$ ipython --no-banner

In [1]: import numpy as np

In [2]: import numpy.linalg as la

In [3]: np.set_printoptions(precision=2, suppress=True, linewidth=140)

In [4]: F = np.load("case5.npy")

In [5]: F
Out[5]: 
array([[ 0.98, -0.14, -0.14, -0.02],
       [-0.14,  0.02, -0.98, -0.14],
       [-0.14, -0.98,  0.02, -0.14],
       [-0.02, -0.14, -0.14,  0.98]])

In [6]: rng = np.random.default_rng(685)

In [7]: z = rng.permutation(4)

In [8]: z
Out[8]: array([0, 3, 2, 1])

In [9]: out = F[z][:, z]

In [10]: out
Out[10]: 
array([[ 0.98, -0.02, -0.14, -0.14],
       [-0.02,  0.98, -0.14, -0.14],
       [-0.14, -0.14,  0.02, -0.98],
       [-0.14, -0.14, -0.98,  0.02]])

In [11]: np.diag(out)
Out[11]: array([0.98, 0.98, 0.02, 0.02])

In [12]: round(la.det(out), 2), np.round(la.det(F[z]), 2)
Out[12]: (np.float64(-1.0), np.float64(1.0))

In [13]: np.sort(np.abs(la.eigvals(out)))
Out[13]: array([1., 1., 1., 1.])

In [14]: np.trace(out)
Out[14]: np.float64(2.0)

In [15]: U, s, Vt = la.svd(F, full_matrices=False)

In [16]: np.allclose(U * s @ Vt, F)
Out[16]: True

In [17]: np.cumsum(s ** 2) / np.sum(s ** 2)
Out[17]: array([0.25, 0.5 , 0.75, 1.  ])

In [18]: U.shape, s.shape, Vt.shape
Out[18]: ((4, 4), (4,), (4, 4))

In [19]: evals, V = la.eig(F)

In [20]: np.sort(la.eigvals(F.T))
Out[20]: array([-1.,  1.,  1.,  1.])

In [21]: np.round(F @ V[:, 0] - evals[0] * V[:, 0], 2) + 0
Out[21]: array([0., 0., 0., 0.])

In [22]: np.sort(la.eigvals(la.inv(F)))
Out[22]: array([-1.,  1.,  1.,  1.])

In [23]: round(float(np.prod(evals)), 2)
Out[23]: -1.0

In [24]: out = F / la.norm(F, axis=1, keepdims=True)

In [25]: cov = out @ out.T

In [26]: cov.round(2) + 0
Out[26]: 
array([[1., 0., 0., 0.],
       [0., 1., 0., 0.],
       [0., 0., 1., 0.],
       [0., 0., 0., 1.]])

In [27]: cov[3].round(2) + 0
Out[27]: array([0., 0., 0., 1.])

In [28]: evals, V = la.eigh(F)

In [29]: np.unique(evals.round(6) + 0, return_counts=True)[1]
Out[29]: array([1, 3])

In [30]: np.round(V.T @ V, 2) + 0
Out[30]: 
array([[1., 0., 0., 0.],
       [0., 1., 0., 0.],
       [0., 0., 1., 0.],
       [0., 0., 0., 1.]])

In [31]: la.eigvalsh(F @ F)
Out[31]: array([1., 1., 1., 1.])

In [32]: la.svd(F, compute_uv=False)
Out[32]: array([1., 1., 1., 1.])

In [33]: np.round(evals.sum(), 2), np.trace(F)
Out[33]: (np.float64(2.0), np.float64(2.0))

In [34]: np.round(V.T @ F @ V, 2) + 0
Out[34]: 
array([[-1.,  0.,  0.,  0.],
       [ 0.,  1.,  0.,  0.],
       [ 0.,  0.,  1.,  0.],
       [ 0.,  0.,  0.,  1.]])

In [35]: V @ np.diag(evals) @ V.T
Out[35]: 
array([[ 0.98, -0.14, -0.14, -0.02],
       [-0.14,  0.02, -0.98, -0.14],
       [-0.14, -0.98,  0.02, -0.14],
       [-0.02, -0.14, -0.14,  0.98]])

In [36]: np.round(la.eigvalsh(F + -1 * np.eye(4)), 2) + 0
Out[36]: array([-2.,  0.,  0.,  0.])

In [37]: evals
Out[37]: array([-1.,  1.,  1.,  1.])

In [38]: feats = np.loadtxt("w.csv", delimiter=",")

In [39]: feats
Out[39]: 
array([[-3.,  0.,  0.,  0.,  0.,  0.],
       [-1., -3.,  0.,  0.,  0.,  0.],
       [ 0., -3.,  0.,  0.,  0.,  0.],
       [ 0.,  0., -3.,  0.,  0.,  0.],
       [ 0.,  0., -1., -3.,  0.,  0.],
       [ 0.,  0.,  0., -3.,  0.,  0.],
       [ 0.,  0.,  0.,  0., -3.,  0.],
       [ 0.,  0.,  0.,  0., -1., -3.],
       [ 0.,  0.,  0.,  0.,  0., -3.]])

In [40]: Q, V = la.qr(feats[:, :5])[0], la.qr(feats[:, 5:])[0]

In [41]: s = la.svd(Q.T @ V, compute_uv=False)

In [42]: (s > 0.9).sum()
Out[42]: np.int64(0)

In [43]: s
Out[43]: array([0.22])

In [44]: round(float(la.norm(Q @ Q.T - V @ V.T, 2)), 2)
Out[44]: 1.0

In [45]: Q, R = la.qr(feats)

In [46]: Q.round(2) + 0
Out[46]: 
array([[-0.95,  0.22,  0.  ,  0.  ,  0.  ,  0.  ],
       [-0.32, -0.65,  0.  ,  0.  ,  0.  ,  0.  ],
       [ 0.  , -0.73,  0.  ,  0.  ,  0.  ,  0.  ],
       [ 0.  ,  0.  ,  0.95, -0.22,  0.  ,  0.  ],
       [ 0.  ,  0.  ,  0.32,  0.65,  0.  ,  0.  ],
       [ 0.  ,  0.  ,  0.  ,  0.73,  0.  ,  0.  ],
       [ 0.  ,  0.  ,  0.  ,  0.  ,  0.95, -0.22],
       [ 0.  ,  0.  ,  0.  ,  0.  ,  0.32,  0.65],
       [ 0.  ,  0.  ,  0.  ,  0.  ,  0.  ,  0.73]])

In [47]: np.abs(np.diag(R))
Out[47]: array([3.16, 4.14, 3.16, 4.14, 3.16, 4.14])

In [48]: round(abs(R[0, 0]), 2), round(float(la.norm(feats[:, 0])), 2)
Out[48]: (np.float64(3.16), 3.16)

In [49]: np.allclose(R.T @ R, feats.T @ feats)
Out[49]: True

In [50]: np.trace(Q @ Q.T)
Out[50]: np.float64(6.0)

In [51]: np.round(Q.T @ Q, 2) + 0
Out[51]: 
array([[1., 0., 0., 0., 0., 0.],
       [0., 1., 0., 0., 0., 0.],
       [0., 0., 1., 0., 0., 0.],
       [0., 0., 0., 1., 0., 0.],
       [0., 0., 0., 0., 1., 0.],
       [0., 0., 0., 0., 0., 1.]])

In [52]: z = rng.permutation(6)

In [53]: out = feats[:, z] * rng.choice([-1, 1], 6)

In [54]: out
Out[54]: 
array([[-0., -3.,  0., -0., -0., -0.],
       [-0., -1., -3., -0., -0., -0.],
       [-0.,  0., -3., -0., -0., -0.],
       [-0.,  0.,  0., -0.,  3., -0.],
       [-0.,  0.,  0., -0.,  1.,  3.],
       [-0.,  0.,  0., -0., -0.,  3.],
       [-0.,  0.,  0.,  3., -0., -0.],
       [ 3.,  0.,  0.,  1., -0., -0.],
       [ 3.,  0.,  0., -0., -0., -0.]])

In [55]: U, _, Vt = la.svd(feats.T @ out)

In [56]: np.round(la.lstsq(feats, out)[0], 2) + 0
Out[56]: 
array([[ 0.,  1.,  0.,  0.,  0.,  0.],
       [ 0.,  0.,  1.,  0.,  0.,  0.],
       [ 0.,  0.,  0.,  0., -1.,  0.],
       [ 0.,  0.,  0.,  0.,  0., -1.],
       [ 0.,  0.,  0., -1.,  0.,  0.],
       [-1.,  0.,  0.,  0.,  0.,  0.]])

In [57]: z
Out[57]: array([5, 0, 1, 4, 2, 3])

In [58]: np.round(U @ Vt, 2) + 0
Out[58]: 
array([[ 0.,  1.,  0.,  0.,  0.,  0.],
       [ 0.,  0.,  1.,  0.,  0.,  0.],
       [ 0.,  0.,  0.,  0., -1.,  0.],
       [ 0.,  0.,  0.,  0.,  0., -1.],
       [ 0.,  0.,  0., -1.,  0.,  0.],
       [-1.,  0.,  0.,  0.,  0.,  0.]])

In [59]: E = np.array([[1.0, 0.0], [0.0, 1.0]])

In [60]: np.sort(la.eigvals(E))
Out[60]: array([1., 1.])

In [61]: la.matrix_power(E - np.diag(np.diag(E)), 2)
Out[61]: 
array([[0., 0.],
       [0., 0.]])

In [62]: E @ E
Out[62]: 
array([[1., 0.],
       [0., 1.]])

In [63]: np.prod(np.diag(E)), round(la.det(E), 2)
Out[63]: (np.float64(1.0), np.float64(1.0))

In [64]: la.norm(E, axis=1).argmax()
Out[64]: np.int64(0)

In [65]: np.round(la.norm(E[0], 1), 2), np.round(la.norm(E[0], np.inf), 2)
Out[65]: (np.float64(1.0), np.float64(1.0))

In [66]: la.norm(E, axis=2)
AxisError: axis 2 is out of bounds for array of dimension 2


In [67]: np.round(la.norm(E, "nuc"), 2)
Out[67]: np.float64(2.0)

In [68]: np.round(la.norm(E, 2), 2)
Out[68]: np.float64(1.0)

In [69]: round(float(la.norm(E) ** 2 / la.norm(E, 2) ** 2), 2)
Out[69]: 2.0

In [70]: low = la.cholesky(E)

In [71]: np.diag(low) ** 2
Out[71]: array([1., 1.])

In [72]: low
Out[72]: 
array([[1., 0.],
       [0., 1.]])

In [73]: la.eigvalsh(E).min() > 0
Out[73]: np.True_

In [74]: np.prod(np.diag(low)) ** 2, round(float(la.det(E)), 2)
Out[74]: (np.float64(1.0), 1.0)

In [75]: x = np.array([1, 2])

In [76]: np.trace(E)
Out[76]: np.float64(2.0)

In [77]: E @ E @ x
Out[77]: array([1., 2.])

In [78]: (x - E @ x) @ (E @ x)
Out[78]: np.float64(0.0)

In [79]: la.eigvalsh(2 * E - np.eye(2))
Out[79]: array([1., 1.])

In [80]: la.pinv(E)
Out[80]: 
array([[1., 0.],
       [0., 1.]])

In [81]: E[:, 0] @ E[:, 1]
Out[81]: np.float64(0.0)

In [82]: la.svd(E, compute_uv=False)
Out[82]: array([1., 1.])

In [83]: E @ E.T
Out[83]: 
array([[1., 0.],
       [0., 1.]])

In [84]: X = np.load("test16.npy")

In [85]: X
Out[85]: 
array([[ 0.71,  0.  ,  0.  ,  0.  ,  0.  ,  0.71],
       [ 0.  ,  1.  ,  0.  ,  0.  ,  0.  ,  0.  ],
       [ 0.  ,  0.  ,  1.  ,  0.  ,  0.  ,  0.  ],
       [ 0.  ,  0.  ,  0.  ,  1.  ,  0.  ,  0.  ],
       [ 0.  ,  0.  ,  0.  ,  0.  ,  1.  ,  0.  ],
       [-0.71,  0.  ,  0.  ,  0.  ,  0.  ,  0.71]])

In [86]: x = np.array([1, 2, 3, -2, 2, 0])

In [87]: rhs = X @ x

In [88]: beta, lr = np.zeros(6), 1 / la.norm(X, 2) ** 2

In [89]: for i in range(3):
    ...:     beta -= lr * X.T @ (X @ beta - rhs)
    ...:     if i % 1 == 0: print(i, round(la.norm(X @ beta - rhs), 2))
    ...: 
0 0.0
1 0.0
2 0.0

In [90]: round(la.cond(X), 2)
Out[90]: np.float64(1.0)

In [91]: round(float(la.det(X)), 2)
Out[91]: 1.0

In [92]: (la.matrix_power((X != 0) + (X.T != 0) + np.eye(6), 6) > 0).astype(int)
Out[92]: 
array([[1, 0, 0, 0, 0, 1],
       [0, 1, 0, 0, 0, 0],
       [0, 0, 1, 0, 0, 0],
       [0, 0, 0, 1, 0, 0],
       [0, 0, 0, 0, 1, 0],
       [1, 0, 0, 0, 0, 1]])

In [93]: Q, V = la.qr(X[:, :2])[0], la.qr(X[:, 2:])[0]

In [94]: s = la.svd(Q.T @ V, compute_uv=False)

In [95]: round(la.norm(Q @ Q.T - V @ V.T, 2), 2)
Out[95]: np.float64(1.0)

In [96]: np.degrees(np.arccos(s.clip(0, 1)))
Out[96]: array([90., 90.])

In [97]: s.round(2) + 0
Out[97]: array([0., 0.])

In [98]: z = rng.permutation(6)

In [99]: z
Out[99]: array([0, 4, 3, 2, 5, 1])

In [100]: out = X[z][:, z]

In [101]: np.allclose(out, X)
Out[101]: False

In [102]: np.sort(np.abs(la.eigvals(out)))
Out[102]: array([1., 1., 1., 1., 1., 1.])

In [103]: out
Out[103]: 
array([[ 0.71,  0.  ,  0.  ,  0.  ,  0.71,  0.  ],
       [ 0.  ,  1.  ,  0.  ,  0.  ,  0.  ,  0.  ],
       [ 0.  ,  0.  ,  1.  ,  0.  ,  0.  ,  0.  ],
       [ 0.  ,  0.  ,  0.  ,  1.  ,  0.  ,  0.  ],
       [-0.71,  0.  ,  0.  ,  0.  ,  0.71,  0.  ],
       [ 0.  ,  0.  ,  0.  ,  0.  ,  0.  ,  1.  ]])

In [104]: out = np.array([[-3, 4, -8, 1], [2, -1, -5, -2], [6, 7, 0, 1], [6, -4, -5, 9]])

In [105]: K = np.triu(out, 1)

In [106]: K
Out[106]: 
array([[ 0,  4, -8,  1],
       [ 0,  0, -5, -2],
       [ 0,  0,  0,  1],
       [ 0,  0,  0,  0]])

In [107]: np.sort(la.eigvals(K))
Out[107]: array([0., 0., 0., 0.])

In [108]: la.inv(K)
LinAlgError: Singular matrix


In [109]: np.prod(np.diag(K)), round(float(la.det(K)), 2)
Out[109]: (np.int64(0), 0.0)

In [110]: blk = np.stack([K, 4 * K, K[::-1]])

In [111]: la.matrix_rank(blk.reshape(3, -1))
Out[111]: np.int64(2)

In [112]: blk.shape
Out[112]: (3, 4, 4)

In [113]: la.norm(blk, axis=(1, 2))
Out[113]: array([10.54, 42.14, 10.54])

In [114]: round(float(la.det(K.T)), 2)
Out[114]: 0.0

In [115]: np.poly(K)
Out[115]: array([1., 0., 0., 0., 0.])

In [116]: round(la.eigvals(K).sum().real, 2)
Out[116]: np.float64(0.0)

In [117]: J = np.array([[0.0, -2.0, 1.0, 3.0, -1.0],
     ...:     [-2.0, 0.0, 0.0, 0.0, 0.0],
     ...:     [1.0, 0.0, 0.0, 0.0, 0.0],
     ...:     [3.0, 0.0, 0.0, 0.0, 0.0],
     ...:     [-1.0, 0.0, 0.0, 0.0, 0.0]])

In [118]: np.all(la.eigvalsh(J) > 0)
Out[118]: np.False_

In [119]: round(la.eigvalsh(J).min(), 2)
Out[119]: np.float64(-3.87)

In [120]: W1 = np.array([[0, 0, 2, 0, 0, 2],
     ...:     [2, 2, 0, 2, 0, 0],
     ...:     [2, 1, 1, 0, 1, 0],
     ...:     [2, 0, 0, 1, 1, 2],
     ...:     [2, 0, 2, 2, 2, 0]])

In [121]: beta = np.array([0, -1, -1, 2, 1, 1])

In [122]: H = np.maximum(J @ W1 + beta, 0)

In [123]: (H > 0).mean(axis=0)
Out[123]: array([0.2, 0. , 0.4, 0.8, 1. , 0.6])

In [124]: W2 = np.array([[-2, 5], [2, 5], [3, 3], [0, -4], [5, 3], [-1, -4]])

In [125]: H @ W2
Out[125]: 
array([[  4.,  -9.],
       [  5.,  -5.],
       [  5., -14.],
       [ 13., -18.],
       [  5.,  -5.]])
